% python3 -q
>>> import numpy as np
>>> import numpy.linalg as la
>>> np.set_printoptions(precision=2, suppress=True, linewidth=120, legacy="1.25")
>>> feats = np.load("a.npy")
>>> feats
array([[ 5.3,  2. ,  5. ,  4. ],
       [-2. , -2.7,  0. ,  5. ],
       [-3. ,  0. ,  3.3, -2. ],
       [ 5. ,  2. ,  5. ,  4.3]])
>>> U, sig, vt = la.svd(feats)
>>> sig
array([12.12,  6.06,  4.71,  0.15])
>>> np.argmax(sig[:-1] / (sig[1:] + 1e-6)) + 1
3
>>> B = U[:, :3] @ np.diag(sig[:3]) @ vt[:3]
>>> np.round(la.norm(feats - B, 2), 2), round(float(sig[3]), 2)
(0.15, 0.15)
>>> B.round(2) + 0
array([[ 5.26,  2.09,  4.98,  4.03],
       [-2.  , -2.69,  0.  ,  5.  ],
       [-3.  ,  0.  ,  3.3 , -2.  ],
       [ 5.04,  1.91,  5.02,  4.27]])
>>> round(float(np.abs(feats - B).max()), 2)
0.09
>>> round(float(la.norm(feats - B) / la.norm(feats)), 2)
0.01
>>> la.matrix_rank(B)
3
>>> U, sig, vt = la.svd(B, full_matrices=False)
>>> round(float(np.sqrt((sig ** 2).sum())), 2), round(la.norm(B), 2)
(14.34, 14.34)
>>> np.abs(vt[0])
array([0.61, 0.22, 0.56, 0.52])
>>> np.round(vt @ vt.T, 2) + 0
array([[1., 0., 0., 0.],
       [0., 1., 0., 0.],
       [0., 0., 1., 0.],
       [0., 0., 0., 1.]])
>>> blk = np.stack([feats, 4 * feats, feats[::-1]])
>>> la.norm(blk, axis=(1, 2))
array([14.34, 57.38, 14.34])
>>> np.einsum("bij,cij->bc", blk, blk)
array([[ 205.76,  823.04,  137.4 ],
       [ 823.04, 3292.16,  549.6 ],
       [ 137.4 ,  549.6 ,  205.76]])
>>> la.det(blk)
array([   -51.05, -13068.52,    -51.05])
>>> la.matrix_rank(blk.reshape(3, -1))
2
>>> (blk @ feats.T).shape
(3, 4, 4)
